$ ipython --no-banner

In [1]: import numpy as np

In [2]: np.set_printoptions(precision=2, suppress=True, linewidth=120, floatmode="fixed")

In [3]: mat = np.load("run16.npy")

In [4]: mat
Out[4]: 
array([[-3,  3,  2,  0,  8],
       [-1,  1,  1, -1,  4],
       [ 0, -1,  3, -1, 12],
       [-3, -2, -2, -2, -8],
       [-2,  0,  2,  3,  8],
       [ 3, -2,  3,  3, 12]])

In [5]: # column 4 dominates

In [6]: Uu, s, Vt = np.linalg.svd(mat)

In [7]: V = Vt[:(s > 1e-8).sum()]

In [8]: rng = np.random.default_rng(1608)

In [9]: x = mat[4] + -2 * mat[2] + rng.integers(2) * np.eye(5)[2]

In [10]: x
Out[10]: array([ -2.00,   2.00,  -4.00,   5.00, -16.00])

In [11]: np.linalg.matrix_rank(np.vstack([mat, x]))
Out[11]: np.int64(4)

In [12]: np.round(V.T @ V, 2) + 0
Out[12]: 
array([[1.00, 0.00, 0.00, 0.00, 0.00],
       [0.00, 1.00, 0.00, 0.00, 0.00],
       [0.00, 0.00, 0.06, 0.00, 0.24],
       [0.00, 0.00, 0.00, 1.00, 0.00],
       [0.00, 0.00, 0.24, 0.00, 0.94]])

In [13]: np.allclose(V.T @ V @ x, x)
Out[13]: True

In [14]: arr = np.loadtxt("block2.csv", delimiter=",")

In [15]: arr
Out[15]: 
array([[ -3.23,  -2.45,  -5.82,   3.52,   3.38,   8.18,   5.71,  -3.35,   6.73],
       [ -5.66,   5.75,  -2.03,  -4.65,   1.68,  -6.75,  -7.68,   6.58,  -6.10],
       [  4.73,   3.90,   4.44,  -5.01,  -3.96,  -4.74,  -0.96,  -2.70,  -3.27],
       [  1.89,   4.82,   1.57,  -2.49,  -5.22,   2.68,   3.39,  -2.25,   0.04],
       [ -3.53,   8.95,  -0.50,  -6.54,  -3.35,  -4.35,  -6.37,   3.94,  -7.20],
       [  4.46,  -1.80,   2.36,   0.76,  -0.33,   1.13,   5.85,  -4.17,   4.16],
       [  5.66,  -3.09,   2.85,   0.33,   0.72,  -0.79,   4.76,  -5.50,   3.78],
       [  0.44,  -1.21,  -1.02,   0.36,   1.95,   0.77,   2.41,  -2.36,   2.71],
       [-11.68,  -4.66, -11.84,   7.23,  10.67,   8.77,   3.84,   4.00,   8.59],
       [ -8.86,  -0.66,  -7.23,   2.97,   6.84,   2.70,   0.28,   5.59,   3.31],
       [  1.62,   4.28,   3.63,  -4.79,  -1.53,  -7.67,  -3.48,   2.41,  -4.56],
       [  2.32,   2.39,   4.49,  -0.83,  -1.86,  -3.08,   3.36,   3.46,   0.55],
       [ -8.57,   5.83,  -4.74,  -3.74,   2.90,  -4.59,  -7.88,   7.57,  -5.43],
       [ -0.96,   4.28,   2.91,  -3.88,   0.42,  -9.00,  -4.34,   6.66,  -4.68],
       [  2.28,  -5.41,   0.91,   4.07,   4.41,   0.75,   7.04,  -1.02,   7.08],
       [ -3.34,   5.09,  -2.40,  -3.08,  -1.25,   0.34,  -2.03,   1.10,  -2.31],
       [ -3.64,   6.76,  -1.54,  -4.29,  -2.08,  -1.57,  -3.58,   2.91,  -4.19],
       [ -1.03,   8.84,   2.99,  -5.61,  -4.91,  -5.04,  -3.20,   5.58,  -5.97],
       [ -0.10,  -2.16,   0.03,   0.89,   4.13,  -2.85,   1.31,   1.24,   2.31]])

In [16]: # rows and columns are dependent

In [17]: Uu, s, Vt = np.linalg.svd(arr)

In [18]: s.round(2) + 0
Out[18]: array([45.09, 33.50, 15.14, 10.38,  6.79,  0.00,  0.00,  0.00,  0.00])

In [19]: np.argmax(s[:-1] / (s[1:] + 1e-6)) + 1
Out[19]: np.int64(5)

In [20]: M2 = Uu[:, :5] @ np.diag(s[:5]) @ Vt[:5]

In [21]: np.linalg.matrix_rank(M2)
Out[21]: np.int64(5)

In [22]: print(round(float(np.abs(arr - M2).max()), 2))
0.0

In [23]: round(float(np.linalg.norm(arr - M2, 2)), 2), round(float(s[5]), 2)
Out[23]: (0.0, 0.0)

In [24]: Z = arr[[2, 3]].astype(float)

In [25]: for _ in range(5):
    ...:     labels = np.linalg.norm(arr[:, None] - Z, axis=-1).argmin(axis=1)
    ...:     Z = np.array([arr[labels == j].mean(axis=0) for j in range(2)])
    ...: 

In [26]: labels
Out[26]: array([1, 0, 0, 1, 0, 1, 1, 1, 1, 1, 0, 1, 0, 0, 1, 0, 0, 0, 1])

In [27]: np.bincount(labels)
Out[27]: array([ 9, 10])

In [28]: labels = arr[:, 0] > np.median(arr[:, 0])

In [29]: u = arr[labels].mean(axis=0) - arr[~labels].mean(axis=0)

In [30]: u
Out[30]: array([ 7.64, -3.58,  5.16,  1.06, -1.61, -0.40,  5.16, -5.27,  3.15])

In [31]: ((arr - arr.mean(axis=0)) @ u > 0).astype(int)
Out[31]: array([1, 0, 1, 1, 0, 1, 1, 1, 0, 0, 1, 1, 0, 0, 1, 0, 0, 0, 1])

In [32]: np.argsort(-np.abs(u).round(6), kind="stable")
Out[32]: array([0, 7, 2, 6, 1, 8, 4, 3, 5])

In [33]: x = np.array([1, -2, 0, -3, 2, -3, 2, -2, -3])

In [34]: h = np.maximum(arr @ x, 0)

In [35]: arr.T @ h
Out[35]: array([ 286.16,  358.54,  402.52, -454.83, -105.67, -731.30, -129.21,   84.62, -276.56])

In [36]: np.maximum(arr @ (3 * x), 0)
Out[36]: 
array([ 0.00, 30.50, 94.71,  0.00, 16.48, 27.97, 71.52, 14.37,  0.00,  0.00, 87.86, 11.00,  0.00, 66.02,  7.06,  0.00,
        0.00, 11.39, 34.76])

In [37]: X = np.load("test9.npy")

In [38]: X
Out[38]: 
array([[ -6.99,   0.81,  -3.25,   0.03,   0.93,  -0.46,   3.69,   0.92,   0.08,   2.47,  -1.25,   5.34,  -1.34,
          0.35,   3.36],
       [  0.85,   5.38,  -0.54,  -1.95,   0.42,  -0.69,  -0.18,  -2.79,  -0.64,  -3.37,   0.09,  -1.77,   3.68,
         -4.34,   0.41],
       [-16.82,  -0.77,   0.07,   8.42,   7.69,  -3.00,   4.96,   4.43,  -5.11,  -2.33,  -0.14,   3.63,   1.82,
         -8.09,   1.17],
       [ 11.67,  -3.15,   0.76,  -5.37,  -5.58,   2.40,  -0.24,   0.30,   5.43,   3.09,   1.12,  -2.07,  -3.38,
          7.49,  -3.08],
       [ -1.38,   3.48,   1.14,   0.57,   2.33,  -1.11,   0.62,  -0.76,  -1.55,  -4.55,   0.75,  -2.71,   4.27,
         -6.05,  -1.52],
       [ -2.88,  -1.55,   1.05,   0.71,   1.41,  -0.46,   5.29,   3.51,   0.97,  -0.11,   1.29,   0.61,  -0.16,
         -1.25,  -2.34],
       [-14.33,   1.64,  -0.90,   2.79,   5.64,  -2.82,  12.33,   5.38,  -0.57,  -1.81,   1.05,   4.64,   2.81,
         -7.86,  -0.51],
       [  0.74,  -0.29,  -0.49,   1.34,  -0.46,   0.57,  -5.91,  -2.43,  -2.10,   1.07,  -1.34,   0.19,  -0.99,
          2.21,   2.63],
       [  6.37,  -2.70,   2.37,  -3.13,  -2.09,   0.90,   4.71,   3.08,   4.15,   0.06,   2.33,  -2.62,  -0.52,
          1.82,  -5.58],
       [ -3.02,   5.96,  -2.10,   0.00,   1.47,  -0.90,  -3.14,  -4.29,  -2.97,  -2.60,  -1.53,   0.43,   3.61,
         -4.33,   3.78],
       [ -9.66,   2.75,  -1.45,   5.18,   4.25,  -1.70,  -3.28,  -1.96,  -5.55,  -1.71,  -1.90,   2.37,   2.03,
         -5.10,   4.75],
       [  0.20,   4.65,  -0.63,  -4.16,   0.04,  -0.59,   7.15,   0.44,   2.48,  -2.81,   1.25,  -0.34,   3.33,
         -4.34,  -2.02]])

In [39]: [round(float(x), 2) for x in np.linalg.svd(X, compute_uv=False)[:3]]
Out[39]: [41.02, 22.52, 17.72]
